In [1]: import numpy as np

In [2]: np.set_printoptions(precision=1, suppress=True, linewidth=120, sign=" ")

In [3]: F = np.loadtxt("dump.csv", delimiter=",")

In [4]: F
Out[4]: 
array([[ 32., -16., -24., -36., -28.],
       [-16.,  16.,   4.,  20.,  16.],
       [-24.,   4.,  26.,  25.,  19.],
       [-36.,  20.,  25.,  41.,  32.],
       [-28.,  16.,  19.,  32.,  25.]])

In [5]: w, evecs = np.linalg.eigh(F)

In [6]: vec = np.array([1, 5, 9, 4, 6])

In [7]: print(np.abs(F).sum(axis=1).max(), round(np.abs(w).max(), 1))
154.0 123.2

In [8]: (np.sign(evecs[:, -1].round(6)) == np.sign(evecs[0, -1].round(6))).astype(int)
Out[8]: array([ 1,  0,  0,  0,  0])

In [9]: u = np.array([9, -8])

In [10]: print(np.polyval(u, F[4]))
[-260.  136.  163.  280.  217.]

In [11]: hat = np.triu(np.array([[0, 2, -2, -1, 0],
    ...:     [0, 0, 1, 2, -2],
    ...:     [2, 1, -1, 2, 1],
    ...:     [-1, -2, 0, -1, 1],
    ...:     [2, -1, 0, 2, -1]]), 1) + np.eye(5)

In [12]: Y = hat @ F @ np.linalg.inv(hat)

In [13]: np.linalg.matrix_rank(Y)
Out[13]: np.int64(2)

In [14]: hat @ F - F @ hat
Out[14]: 
array([[  52.,  -60.,   11.,   61.,  -10.],
       [ -40.,   44.,  -10.,  -13.,   41.],
       [-100.,  104.,   17.,   30.,   46.],
       [ -28.,   88.,  -73.,  -94.,   -1.],
       [   0.,   56.,  -72.,  -98.,  -19.]])

In [15]: Y
Out[15]: 
array([[  84., -180.,  255., -153., -528.],
       [ -56.,  140., -210.,  147.,  392.],
       [-124.,  308., -461.,  321.,  864.],
       [ -64.,  164., -248.,  177.,  456.],
       [ -28.,   72., -109.,   78.,  200.]])

In [16]: np.trace(Y), np.trace(F)
Out[16]: (np.float64(140.0), np.float64(140.0))

In [17]: np.round(np.poly(Y), 1) + 0
Out[17]: array([   1., -140., 2075.,    0.,    0.,    0.])

In [18]: left, sigma, VT = np.linalg.svd(F)

In [19]: evecs = VT[:(sigma > 1e-8).sum()]

In [20]: rng = np.random.default_rng(5778)

In [21]: vec = F[2] + 5 * F[4] + rng.integers(2) * np.eye(5)[3]

In [22]: vec
Out[22]: array([-164.,   84.,  121.,  186.,  144.])

In [23]: print(np.diag(evecs.T @ evecs))
[ 0.3  0.5  0.7  0.3  0.2]

In [24]: evecs.T @ evecs
Out[24]: 
array([[ 0.3, -0.1, -0.2, -0.3, -0.2],
       [-0.1,  0.5, -0.4,  0.2,  0.2],
       [-0.2, -0.4,  0.7,  0.1,  0.1],
       [-0.3,  0.2,  0.1,  0.3,  0.3],
       [-0.2,  0.2,  0.1,  0.3,  0.2]])

In [25]: round(float(np.linalg.norm(vec - evecs.T @ evecs @ vec)), 1)
Out[25]: 0.8

In [26]: E = np.array([[1, 3, -2],
    ...:     [-3, -2, 1],
    ...:     [-3, 0, 1],
    ...:     [2, 2, -3],
    ...:     [-3, -3, -3],
    ...:     [2, -1, 3]]) * (rng.random((6, 3)) < 0.3)

In [27]: E
Out[27]: 
array([[ 0,  0,  0],
       [ 0,  0,  0],
       [ 0,  0,  1],
       [ 0,  2,  0],
       [-3, -3,  0],
       [ 0,  0,  3]])

In [28]: # rows 0 and 1 are equal

In [29]: vec = np.array([2, 0, 2])

In [30]: E * vec
Out[30]: 
array([[ 0,  0,  0],
       [ 0,  0,  0],
       [ 0,  0,  2],
       [ 0,  0,  0],
       [-6,  0,  0],
       [ 0,  0,  6]])

In [31]: E @ np.ones(3)
Out[31]: array([ 0.,  0.,  1.,  2., -6.,  3.])

In [32]: (E * vec).sum(axis=1)
Out[32]: array([ 0,  0,  2,  0, -6,  6])
